$ ipython --no-banner

In [1]: import numpy as np

In [2]: from numpy import linalg as LA

In [3]: np.set_printoptions(precision=2, suppress=True, linewidth=200, legacy="1.25")

In [4]: def rd(a):
   ...:     return np.round(a, 2) + 0
   ...: 

In [5]: F = np.loadtxt("sample6.csv", delimiter=",")

In [6]: print(F)
[[11.  8.  5.  3.  9.  5.  6.  1.  4.  7.]
 [ 7. 22.  8.  9.  4.  5.  9.  8.  6.  7.]
 [ 2.  7.  2.  7.  8.  6.  1.  4.  1.  5.]
 [ 1.  2.  3.  6.  5.  4.  9.  3.  8.  4.]
 [ 1.  7.  7.  2. 18.  6.  1.  4.  4.  6.]
 [ 3.  9.  0.  4.  5. 20.  8.  5.  0.  1.]
 [ 1.  6.  6.  3.  1.  1.  3.  5.  8.  7.]
 [ 3.  7.  5.  4.  2.  8.  8. 10.  6.  6.]
 [ 8.  4.  5.  6.  1.  6.  5.  7.  4.  8.]
 [ 6.  4.  5.  1.  0.  2.  8.  0.  9. 27.]]

In [7]: rng = np.random.default_rng(303594)

In [8]: z = rng.permutation(10)

In [9]: M2 = F[:, z] * rng.choice([-1, 1], 10)

In [10]: print(M2)
[[  5.   9.  -8.  -3.  -6. -11.  -4.  -7.   1.   5.]
 [  8.   4. -22.  -9.  -9.  -7.  -6.  -7.   8.   5.]
 [  2.   8.  -7.  -7.  -1.  -2.  -1.  -5.   4.   6.]
 [  3.   5.  -2.  -6.  -9.  -1.  -8.  -4.   3.   4.]
 [  7.  18.  -7.  -2.  -1.  -1.  -4.  -6.   4.   6.]
 [  0.   5.  -9.  -4.  -8.  -3.  -0.  -1.   5.  20.]
 [  6.   1.  -6.  -3.  -3.  -1.  -8.  -7.   5.   1.]
 [  5.   2.  -7.  -4.  -8.  -3.  -6.  -6.  10.   8.]
 [  5.   1.  -4.  -6.  -5.  -8.  -4.  -8.   7.   6.]
 [  5.   0.  -4.  -1.  -8.  -6.  -9. -27.   0.   2.]]

In [11]: Uu, _, VT = LA.svd(F.T @ M2)

In [12]: print(z)
[2 4 1 3 6 0 8 9 7 5]

In [13]: print(rd(Uu @ VT))
[[ 0.  0.  0.  0.  0. -1.  0.  0.  0.  0.]
 [ 0.  0. -1.  0.  0.  0.  0.  0.  0.  0.]
 [ 1.  0.  0.  0.  0.  0.  0.  0.  0.  0.]
 [ 0.  0.  0. -1.  0.  0.  0.  0.  0.  0.]
 [ 0.  1.  0.  0.  0.  0.  0.  0.  0.  0.]
 [ 0.  0.  0.  0.  0.  0.  0.  0.  0.  1.]
 [ 0.  0.  0.  0. -1.  0.  0.  0.  0.  0.]
 [ 0.  0.  0.  0.  0.  0.  0.  0.  1.  0.]
 [ 0.  0.  0.  0.  0.  0. -1.  0.  0.  0.]
 [ 0.  0.  0.  0.  0.  0.  0. -1.  0.  0.]]

In [14]: print(rd(LA.lstsq(F, M2)[0]))
[[ 0.  0.  0.  0.  0. -1.  0.  0.  0.  0.]
 [ 0.  0. -1.  0.  0.  0.  0.  0.  0.  0.]
 [ 1.  0.  0.  0.  0.  0.  0.  0.  0.  0.]
 [ 0.  0.  0. -1.  0.  0.  0.  0.  0.  0.]
 [ 0.  1.  0.  0.  0.  0.  0.  0.  0.  0.]
 [ 0.  0.  0.  0.  0.  0.  0.  0.  0.  1.]
 [ 0.  0.  0.  0. -1.  0.  0.  0.  0.  0.]
 [ 0.  0.  0.  0.  0.  0.  0.  0.  1.  0.]
 [ 0.  0.  0.  0.  0.  0. -1.  0.  0.  0.]
 [ 0.  0.  0.  0.  0.  0.  0. -1.  0.  0.]]
